% python3 -q
>>> import numpy as np
>>> import numpy.linalg as la
>>> np.set_printoptions(suppress=True, linewidth=140)
>>> rnd = lambda a: np.round(a, 3) + 0
>>> K = np.load("sample3.npy")
>>> K
array([[ 4,  3,  3,  3,  0,  1,  1],
       [12,  3,  1,  0,  2,  3,  3],
       [12,  0,  1,  0,  2,  3,  3],
       [ 0,  1,  0,  3,  1,  0,  0],
       [ 0,  3,  2,  2,  0,  0,  3],
       [ 0,  0,  3,  2,  1,  0,  3],
       [ 0,  2,  2,  0,  1,  0,  0],
       [ 0,  0,  1,  0,  1,  0,  2]])
>>> np.diff(K, axis=0)
array([[  8,   0,  -2,  -3,   2,   2,   2],
       [  0,  -3,   0,   0,   0,   0,   0],
       [-12,   1,  -1,   3,  -1,  -3,  -3],
       [  0,   2,   2,  -1,  -1,   0,   3],
       [  0,  -3,   1,   0,   1,   0,   0],
       [  0,   2,  -1,  -2,   0,   0,  -3],
       [  0,  -2,  -1,   0,   0,   0,   2]])
>>> K.sum(axis=0)
array([28, 12, 13, 10,  8,  7, 15])
>>> rnd(la.norm(K))
np.float64(21.517)
>>> la.cond(K) > 100
np.True_
>>> M2 = K[0, 0] * K[1:] - np.outer(K[1:, 0], K[0])
>>> M2
array([[  0, -24, -32, -36,   8,   0,   0],
       [  0, -36, -32, -36,   8,   0,   0],
       [  0,   4,   0,  12,   4,   0,   0],
       [  0,  12,   8,   8,   0,   0,  12],
       [  0,   0,  12,   8,   4,   0,  12],
       [  0,   8,   8,   0,   4,   0,   0],
       [  0,   0,   4,   0,   4,   0,   8]])
>>> la.matrix_rank(M2), la.matrix_rank(K)
(np.int64(5), np.int64(6))
>>> K[:, 0] / K[0, 0]
array([1., 3., 3., 0., 0., 0., 0., 0.])
>>> rnd(la.norm(M2, 2))
np.float64(84.469)
>>> rnd(la.norm(M2, axis=0))
array([ 0.   , 45.782, 48.332, 53.516, 13.856,  0.   , 18.762])
>>> la.norm(M2, axis=1).argmax()
np.int64(1)
>>> rnd(la.norm(M2[2], 1)), rnd(la.norm(M2[2], np.inf))
(np.float64(20.0), np.float64(12.0))
>>> M2 = K / np.sqrt((K ** 2).mean(axis=1, keepdims=True))
>>> rnd(la.norm(M2, axis=1))
array([2.646, 2.646, 2.646, 2.646, 2.646, 2.646, 2.646, 2.646])
>>> rnd(M2[3])
array([0.   , 0.798, 0.   , 2.393, 0.798, 0.   , 0.   ])
>>> la.matrix_rank(M2) == la.matrix_rank(K)
np.True_
>>> M = np.load("layer3.npy")
>>> M
array([[ 4.006,  4.095,  0.104,  2.921,  5.063],
       [-1.965, -5.871,  2.201,  0.947, -7.   ],
       [ 1.025,  0.973, -2.903,  7.018,  0.053],
       [-1.979,  0.966, -1.969,  0.096, -0.972],
       [-3.022, -7.004,  0.973, -0.037, -7.061]])
>>> rnd(la.norm(M, 1)), rnd(la.norm(M, np.inf))
(np.float64(20.149), np.float64(18.097))
>>> rnd(la.norm(M, "nuc"))
np.float64(29.183)
>>> rnd(la.norm(M, axis=0))
array([ 5.832, 10.108,  4.255,  7.661, 11.2  ])
